$ python3 -q
>>> import numpy as np
>>> np.set_printoptions(precision=2, suppress=True, linewidth=120)
>>> X = np.loadtxt("data.csv", delimiter=",")
>>> X
array([[-1.,  0.,  1.,  0.,  2.,  0., -1.,  0.,  1.,  0.,  0.,  0.,  0.,  0.],
       [ 0.,  3.,  0.,  0.,  0.,  0.,  0.,  0.,  0.,  0., -1.,  0.,  0., -1.],
       [ 2.,  0.,  3.,  0., -2.,  0.,  3., -2.,  2.,  0.,  0.,  0.,  0.,  0.],
       [ 0.,  0.,  0.,  1.,  0., -1.,  0.,  0.,  0.,  0.,  0.,  1., -2.,  0.],
       [-3.,  0., -3.,  0.,  1.,  0., -2., -3., -3.,  0.,  0.,  0.,  0.,  0.],
       [ 0.,  0.,  0.,  3.,  0.,  1.,  0.,  0.,  0.,  0.,  0., -1., -1.,  0.],
       [-1.,  0., -2.,  0.,  1.,  0.,  0.,  0.,  2.,  0.,  0.,  0.,  0.,  0.],
       [ 2.,  0.,  0.,  0.,  1.,  0.,  1.,  0.,  0.,  0.,  0.,  0.,  0.,  0.],
       [ 0.,  0., -2.,  0.,  1.,  0.,  3.,  0., -2.,  0.,  0.,  0.,  0.,  0.],
       [ 0.,  2.,  0.,  0.,  0.,  0.,  0.,  0.,  0., -3.,  2.,  0.,  0.,  0.],
       [ 0., -1.,  0.,  0.,  0.,  0.,  0.,  0.,  0.,  0.,  2.,  0.,  0.,  0.],
       [ 0.,  0.,  0., -2.,  0., -1.,  0.,  0.,  0.,  0.,  0., -3.,  1.,  0.],
       [ 0.,  0.,  0., -2.,  0.,  0.,  0.,  0.,  0.,  0.,  0.,  1.,  3.,  0.],
       [ 0., -2.,  0.,  0.,  0.,  0.,  0.,  0.,  0.,  0., -3.,  0.,  0., -3.]])
>>> O, r_ = np.linalg.qr(X)
>>> np.allclose(r_.T @ r_, X.T @ X)
True
>>> O.shape, r_.shape
((14, 14), (14, 14))
>>> O, evecs = np.linalg.qr(X[:, :8])[0], np.linalg.qr(X[:, 8:])[0]
>>> sig = np.linalg.svd(O.T @ evecs, compute_uv=False)
>>> round(np.linalg.norm(O @ O.T - evecs @ evecs.T, 2), 2)
np.float64(1.0)
>>> sig.round(2) + 0
array([0.94, 0.69, 0.57, 0.17, 0.  , 0.  ])
